In [1]: import numpy as np

In [2]: from numpy import linalg as LA

In [3]: np.set_printoptions(suppress=True, linewidth=160)

In [4]: out = np.array([[0, 5, 5, 1, 3, 2, 0],
   ...:     [3, 1, 0, 4, 4, 4, 1],
   ...:     [2, 4, 0, 5, 1, 4, 0],
   ...:     [5, 1, 4, 2, 4, 5, 3]])

In [5]: A = np.block([[np.zeros((4, 4)), out], [out.T, np.zeros((7, 7))]])

In [6]: A
Out[6]: 
array([[0., 0., 0., 0., 0., 5., 5., 1., 3., 2., 0.],
       [0., 0., 0., 0., 3., 1., 0., 4., 4., 4., 1.],
       [0., 0., 0., 0., 2., 4., 0., 5., 1., 4., 0.],
       [0., 0., 0., 0., 5., 1., 4., 2., 4., 5., 3.],
       [0., 3., 2., 5., 0., 0., 0., 0., 0., 0., 0.],
       [5., 1., 4., 1., 0., 0., 0., 0., 0., 0., 0.],
       [5., 0., 0., 4., 0., 0., 0., 0., 0., 0., 0.],
       [1., 4., 5., 2., 0., 0., 0., 0., 0., 0., 0.],
       [3., 4., 1., 4., 0., 0., 0., 0., 0., 0., 0.],
       [2., 4., 4., 5., 0., 0., 0., 0., 0., 0., 0.],
       [0., 1., 0., 3., 0., 0., 0., 0., 0., 0., 0.]])

In [7]: np.abs(np.diag(LA.qr(A)[1])) > 1e-9
Out[7]: array([ True,  True,  True,  True,  True,  True,  True,  True, False, False, False])

In [8]: LA.lstsq(A[:-1].T, A[-1])[2]
Out[8]: np.int32(8)

In [9]: round(np.trace(LA.pinv(A) @ A), 2)
Out[9]: np.float64(8.0)

In [10]: f, v = A[6], A[1]

In [11]: f @ v
Out[11]: np.float64(0.0)

In [12]: p = (f @ v) / (f @ f) * f

In [13]: LA.matrix_rank(np.outer(f, v))
Out[13]: np.int64(1)

In [14]: m1 = np.load("block9.npy")

In [15]: m1.round(2)
Out[15]: 
array([[ 0.82, -0.16,  0.24,  0.03, -0.21, -0.13,  0.01],
       [-0.16,  0.83,  0.23,  0.08, -0.2 , -0.06,  0.1 ],
       [ 0.24,  0.23,  0.67, -0.07,  0.29,  0.14, -0.06],
       [ 0.03,  0.08, -0.07,  0.78,  0.05, -0.21, -0.33],
       [-0.21, -0.2 ,  0.29,  0.05,  0.76, -0.13,  0.04],
       [-0.13, -0.06,  0.14, -0.21, -0.13,  0.66, -0.35],
       [ 0.01,  0.1 , -0.06, -0.33,  0.04, -0.35,  0.48]])

In [16]: evals, evecs = LA.eigvalsh(m1)
---------------------------------------------------------------------------
ValueError                                Traceback (most recent call last)
Cell In[16], line 1
----> 1 evals, evecs = LA.eigvalsh(m1)

ValueError: too many values to unpack (expected 2)

In [17]: evals, evecs = LA.eigh(m1)

In [18]: np.unique(evals.round(6) + 0, return_counts=True)[1]
Out[18]: array([2, 5])

In [19]: np.allclose(m1[:-1].T @ LA.lstsq(m1[:-1].T, m1[-1])[0], m1[-1])
Out[19]: True

In [20]: round(np.trace(LA.pinv(m1) @ m1), 2)
Out[20]: np.float64(5.0)

In [21]: np.round(m1 @ LA.pinv(m1) @ m1, 2)
Out[21]: 
array([[ 0.82, -0.16,  0.24,  0.03, -0.21, -0.13,  0.01],
       [-0.16,  0.83,  0.23,  0.08, -0.2 , -0.06,  0.1 ],
       [ 0.24,  0.23,  0.67, -0.07,  0.29,  0.14, -0.06],
       [ 0.03,  0.08, -0.07,  0.78,  0.05, -0.21, -0.33],
       [-0.21, -0.2 ,  0.29,  0.05,  0.76, -0.13,  0.04],
       [-0.13, -0.06,  0.14, -0.21, -0.13,  0.66, -0.35],
       [ 0.01,  0.1 , -0.06, -0.33,  0.04, -0.35,  0.48]])

In [22]: np.abs(np.diag(LA.qr(m1)[1])) > 1e-9
Out[22]: array([ True,  True,  True,  True,  True, False, False])
